$ python3 -q
>>> import numpy as np
>>> np.set_printoptions(suppress=True, linewidth=100)
>>> data = np.loadtxt("case3.csv", delimiter=",")
>>> data
array([[ 0.3 , -0.85,  0.08, -0.84, -0.78,  0.46,  0.28, -0.08],
       [ 0.2 , -0.16, -0.46,  0.21,  0.25, -0.21,  0.82, -0.38],
       [-0.4 , -0.55, -1.69, -0.23, -0.96,  2.  ,  0.26,  2.54],
       [ 0.04, -0.32,  0.98, -1.14, -0.76,  0.28, -0.92,  0.36],
       [-0.14, -1.95, -0.89, -0.97, -2.7 ,  3.06, -0.38,  1.32],
       [ 0.28,  0.51,  2.43, -0.29,  0.46, -1.74, -1.22, -2.3 ],
       [-0.29, -0.31,  1.56, -1.09, -1.41,  0.91, -2.2 ,  0.43]])
>>> def softmax(z):
...     e = np.exp(z - z.max(axis=-1, keepdims=True))
...     return e / e.sum(axis=-1, keepdims=True)
... 
>>> np.round(softmax(data[0] + -1), 2)
array([0.18, 0.06, 0.14, 0.06, 0.06, 0.21, 0.17, 0.12])
>>> att = data @ data.T / np.sqrt(8)
>>> np.round(softmax(att), 2) + 0
array([[0.14, 0.06, 0.11, 0.11, 0.43, 0.04, 0.12],
       [0.18, 0.28, 0.14, 0.1 , 0.1 , 0.14, 0.05],
       [0.01, 0.  , 0.49, 0.  , 0.49, 0.  , 0.  ],
       [0.08, 0.02, 0.05, 0.17, 0.21, 0.08, 0.39],
       [0.  , 0.  , 0.04, 0.  , 0.96, 0.  , 0.  ],
       [0.  , 0.  , 0.  , 0.01, 0.  , 0.98, 0.01],
       [0.02, 0.  , 0.02, 0.1 , 0.19, 0.03, 0.63]])
>>> left, sig, Vh = np.linalg.svd(data)
>>> vecs = Vh[:(sig > 1e-8).sum()]
>>> rng = np.random.default_rng(89387)
>>> x = data[6] + 2 * data[1] + rng.integers(2) * np.eye(8)[1]
>>> x.round(2)
array([ 0.11, -0.63,  0.64, -0.67, -0.91,  0.49, -0.56, -0.33])
>>> round(float(np.linalg.norm(x - vecs.T @ vecs @ x)), 2)
0.0
>>> np.round(vecs.T @ vecs, 2)
array([[ 0.11, -0.12,  0.03, -0.17, -0.01, -0.1 ,  0.19, -0.1 ],
       [-0.12,  0.35,  0.05,  0.18,  0.29, -0.19, -0.18,  0.17],
       [ 0.03,  0.05,  0.49, -0.25, -0.04, -0.2 , -0.33, -0.17],
       [-0.17,  0.18, -0.25,  0.68,  0.12,  0.12, -0.09, -0.23],
       [-0.01,  0.29, -0.04,  0.12,  0.39, -0.34,  0.13,  0.07],
       [-0.1 , -0.19, -0.2 ,  0.12, -0.34,  0.49, -0.13,  0.11],
       [ 0.19, -0.18, -0.33, -0.09,  0.13, -0.13,  0.66, -0.05],
       [-0.1 ,  0.17, -0.17, -0.23,  0.07,  0.11, -0.05,  0.83]])
